% python3 -q
>>> import numpy as np
>>> np.set_printoptions(precision=2, suppress=True, linewidth=200, floatmode="fixed")
>>> tidy = lambda a: np.round(a, 2) + 0
>>> rng = np.random.default_rng(46)
>>> F = np.triu(rng.random((4, 4)) < 0.6, 1).astype(int)
>>> F = F + F.T
>>> F
array([[0, 1, 1, 0],
       [1, 0, 0, 0],
       [1, 0, 0, 1],
       [0, 0, 1, 0]])
>>> vec = np.array([-1, 0, -1, 1])
>>> y = F @ vec
>>> c, lr = np.zeros(4), 1 / np.linalg.norm(F, 2) ** 2
>>> for i in range(60):
...     c -= lr * F.T @ (F @ c - y)
...     if i % 10 == 0: print(i, round(np.linalg.norm(F @ c - y), 2))
... 
0 0.78
10 0.16
20 0.03
30 0.01
40 0.0
50 0.0
>>> tidy(np.linalg.cond(F))
np.float64(2.62)
>>> ev, V = np.linalg.eigh(F)
>>> tidy(np.linalg.eigvalsh(F @ F))
array([0.38, 0.38, 2.62, 2.62])
>>> tidy(np.abs(V[:, -1]))
array([0.60, 0.37, 0.60, 0.37])
>>> tidy(V.T @ F @ V)
array([[-1.62,  0.00,  0.00,  0.00],
       [ 0.00, -0.62,  0.00,  0.00],
       [ 0.00,  0.00,  0.62,  0.00],
       [ 0.00,  0.00,  0.00,  1.62]])
>>> tidy(ev)
array([-1.62, -0.62,  0.62,  1.62])
>>> print(np.abs(V[:, -1]).round(6).argmax())
0
>>> vec = np.array([1, 1, 3, -5])
>>> y = F @ vec
>>> print(y)
[ 4  1 -4  3]
>>> tidy(np.linalg.solve(F, -3 * y))
array([-3.00, -3.00, -9.00, 15.00])
>>> tidy(np.linalg.solve(F, y))
array([ 1.00,  1.00,  3.00, -5.00])
>>> tidy(np.linalg.solve(F, y + F[:, 3]))
array([ 1.00,  1.00,  3.00, -4.00])
>>> tidy(np.linalg.solve(F.T, F[3]))
array([0.00, 0.00, 0.00, 1.00])
>>> arr = np.tanh(np.array([[-2.6, -1.0, 1.0],
...     [-2.2, -0.6, 0.5],
...     [0.5, 0.0, 1.8],
...     [2.4, 0.7, -0.9],
...     [-2.8, 2.3, -1.1],
...     [-1.5, -0.4, -1.0],
...     [-0.4, -1.0, -0.2],
...     [1.4, -0.6, -0.9],
...     [-0.9, -0.2, 2.3],
...     [0.0, -0.1, -0.1],
...     [0.6, 0.0, 2.6],
...     [0.8, -0.6, 0.3],
...     [-0.5, -0.3, 1.0],
...     [1.1, 1.9, 1.4],
...     [-1.0, -0.4, -2.0],
...     [-0.9, 0.9, -0.6],
...     [-0.1, -0.4, -1.1],
...     [0.7, -1.0, -0.6]]) @ np.array([[-1.0, -0.2, -1.7, 0.9],
...     [-0.3, 0.5, -0.6, -0.9],
...     [-0.1, -2.9, -1.1, -2.1]]))
>>> tidy(arr)
array([[ 0.99, -0.99,  1.00, -1.00],
       [ 0.98, -0.86,  1.00, -0.99],
       [-0.59, -1.00, -0.99, -1.00],
       [-0.99,  0.99, -1.00,  1.00],
       [ 0.98,  1.00,  1.00, -0.98],
       [ 0.94,  1.00,  1.00,  0.80],
       [ 0.62,  0.16,  0.91,  0.74],
       [-0.81,  0.97, -0.77,  1.00],
       [ 0.62, -1.00, -0.71, -1.00],
       [ 0.04,  0.24,  0.17,  0.29],
       [-0.70, -1.00, -1.00, -1.00],
       [-0.57, -0.87, -0.87,  0.56],
       [ 0.45, -0.99, -0.07, -0.98],
       [-0.95, -1.00, -1.00, -1.00],
       [ 0.87,  1.00,  1.00,  1.00],
       [ 0.60,  0.98,  0.93, -0.35],
       [ 0.32,  1.00,  0.92,  0.99],
       [-0.33,  0.80,  0.07,  0.99]])
>>> M2 = arr + rng.integers(-2, 3, (18, 2)) @ rng.integers(-2, 3, (2, 4))
>>> tidy(M2)
array([[ 6.99,  3.01, -1.00,  2.00],
       [ 8.98,  3.14, -1.00,  3.01],
       [-0.59,  1.00, -1.99, -1.00],
       [-0.99,  2.99, -2.00,  1.00],
       [ 6.98,  3.00,  0.00,  2.02],
       [-5.06, -3.00,  3.00, -2.20],
       [ 8.62,  4.16, -1.09,  4.74],
       [ 1.19,  4.97, -2.77,  2.00],
       [-3.38, -3.00,  0.29, -3.00],
       [ 2.04,  0.24,  0.17,  1.29],
       [-4.70, -1.00, -1.00, -3.00],
       [-6.57, -2.87,  0.13, -2.44],
       [ 2.45,  3.01, -2.07,  0.02],
       [ 1.05, -3.00,  0.00,  0.00],
       [ 0.87, -1.00,  2.00,  1.00],
       [-1.40, -3.02,  2.93, -1.35],
       [ 2.32, -1.00,  1.92,  1.99],
       [-0.33, -3.20,  2.07,  0.99]])
>>> np.abs(M2 - arr).sum(axis=1)
array([15.00, 18.00,  3.00,  3.00, 12.00, 15.00, 18.00,  9.00,  9.00,  3.00,  6.00, 12.00,  9.00,  6.00,  3.00,  9.00,  6.00,  6.00])
>>> tidy(M2 - arr)
array([[ 6.00,  4.00, -2.00,  3.00],
       [ 8.00,  4.00, -2.00,  4.00],
       [ 0.00,  2.00, -1.00,  0.00],
       [ 0.00,  2.00, -1.00,  0.00],
       [ 6.00,  2.00, -1.00,  3.00],
       [-6.00, -4.00,  2.00, -3.00],
       [ 8.00,  4.00, -2.00,  4.00],
       [ 2.00,  4.00, -2.00,  1.00],
       [-4.00, -2.00,  1.00, -2.00],
       [ 2.00,  0.00,  0.00,  1.00],
       [-4.00,  0.00,  0.00, -2.00],
       [-6.00, -2.00,  1.00, -3.00],
       [ 2.00,  4.00, -2.00,  1.00],
       [ 2.00, -2.00,  1.00,  1.00],
       [ 0.00, -2.00,  1.00,  0.00],
       [-2.00, -4.00,  2.00, -1.00],
       [ 2.00, -2.00,  1.00,  1.00],
       [ 0.00, -4.00,  2.00,  0.00]])
